% python3 -q
>>> import numpy as np
>>> import numpy.linalg as la
>>> np.set_printoptions(precision=2, suppress=True, linewidth=160, sign=" ")
>>> feats = np.load("dump.npy")
>>> print(feats)
[[-2 -2 -1  0]
 [-3 -2 -2  2]
 [-3 -1 -3  0]
 [-5 -3 -1  0]
 [-6 -3  0 -2]
 [-6 -3  1 -4]
 [-7 -3  1 -2]
 [-5 -5  2 -3]
 [-5 -4  0 -2]
 [-5 -5 -1  0]
 [-6 -4  0  1]
 [-7 -2 -1  1]
 [-6 -2  0 -1]
 [-4 -1 -2  1]
 [-2 -2 -1  2]
 [-4  0  0  1]
 [-2 -1  1  2]
 [-4 -2  2  2]
 [-3 -3  4  4]
 [-3 -5  2  3]
 [-4 -4  2  3]
 [-6 -4  4  5]
 [-4 -4  6  6]]
>>> rng = np.random.default_rng(80820)
>>> z = rng.permutation(4)
>>> out = feats[:, z] * rng.choice([-1, 1], 4)
>>> out
array([[ 1,  0, -2,  2],
       [ 2,  2, -3,  2],
       [ 3,  0, -3,  1],
       [ 1,  0, -5,  3],
       [ 0, -2, -6,  3],
       [-1, -4, -6,  3],
       [-1, -2, -7,  3],
       [-2, -3, -5,  5],
       [ 0, -2, -5,  4],
       [ 1,  0, -5,  5],
       [ 0,  1, -6,  4],
       [ 1,  1, -7,  2],
       [ 0, -1, -6,  2],
       [ 2,  1, -4,  1],
       [ 1,  2, -2,  2],
       [ 0,  1, -4,  0],
       [-1,  2, -2,  1],
       [-2,  2, -4,  2],
       [-4,  4, -3,  3],
       [-2,  3, -3,  5],
       [-2,  3, -4,  4],
       [-4,  5, -6,  4],
       [-6,  6, -4,  4]])
>>> left, _, Vt = la.svd(feats.T @ out)
>>> print(np.round(left @ Vt, 2) + 0)
[[ 0.  0.  1.  0.]
 [ 0.  0.  0. -1.]
 [-1.  0.  0.  0.]
 [ 0.  1.  0.  0.]]
>>> np.round(la.lstsq(feats, out)[0], 2) + 0
array([[ 0.,  0.,  1.,  0.],
       [ 0.,  0.,  0., -1.],
       [-1.,  0.,  0.,  0.],
       [ 0.,  1.,  0.,  0.]])
>>> out = np.c_[feats[:, :2] @ np.array([[5, -8], [-7, -2]]), np.array([0, 3, 2, 0, 1, 0, 2, 0, 0, 1, 2, 1, 3, 1, 1, 0, 2, 3, 1, 0, 1, 2, 2])]
>>> print(out)
[[  4  20   0]
 [ -1  28   3]
 [ -8  26   2]
 [ -4  46   0]
 [ -9  54   1]
 [ -9  54   0]
 [-14  62   2]
 [ 10  50   0]
 [  3  48   0]
 [ 10  50   1]
 [ -2  56   2]
 [-21  60   1]
 [-16  52   3]
 [-13  34   1]
 [  4  20   1]
 [-20  32   0]
 [ -3  18   2]
 [ -6  36   3]
 [  6  30   1]
 [ 20  34   0]
 [  8  40   1]
 [ -2  56   2]
 [  8  40   2]]
>>> la.matrix_rank(np.c_[feats, out])
np.int64(5)
>>> print(la.norm(la.qr(feats)[0].T @ out, axis=0) ** 2 / ((out ** 2).sum(axis=0) + 1e-12))
[ 1.    1.    0.68]
>>> np.round(la.lstsq(feats, out[:, 0])[0], 2) + 0
array([ 5., -7.,  0.,  0.])
>>> print(la.matrix_rank(out))
3
>>> out = np.array([[-2, 4], [3, 3], [4, 0], [4, -2], [3, 2], [3, 0], [0, -5], [-3, -5]])
>>> cent = np.array([[0, -4, 0, -5], [2, -1, 2, -2]])
>>> K = out @ cent
>>> K
array([[  8,   4,   8,   2],
       [  6, -15,   6, -21],
       [  0, -16,   0, -20],
       [ -4, -14,  -4, -16],
       [  4, -14,   4, -19],
       [  0, -12,   0, -15],
       [-10,   5, -10,  10],
       [-10,  17, -10,  25]])
>>> left, sig, Vt = la.svd(K, full_matrices=False)
>>> np.round(Vt @ Vt.T, 2) + 0
array([[ 1.,  0.,  0.,  0.],
       [ 0.,  1.,  0.,  0.],
       [ 0.,  0.,  1.,  0.],
       [ 0.,  0.,  0.,  1.]])
>>> np.abs(Vt[0])
array([ 0.16,  0.58,  0.16,  0.78])
>>> np.allclose(left * sig @ Vt, K)
True
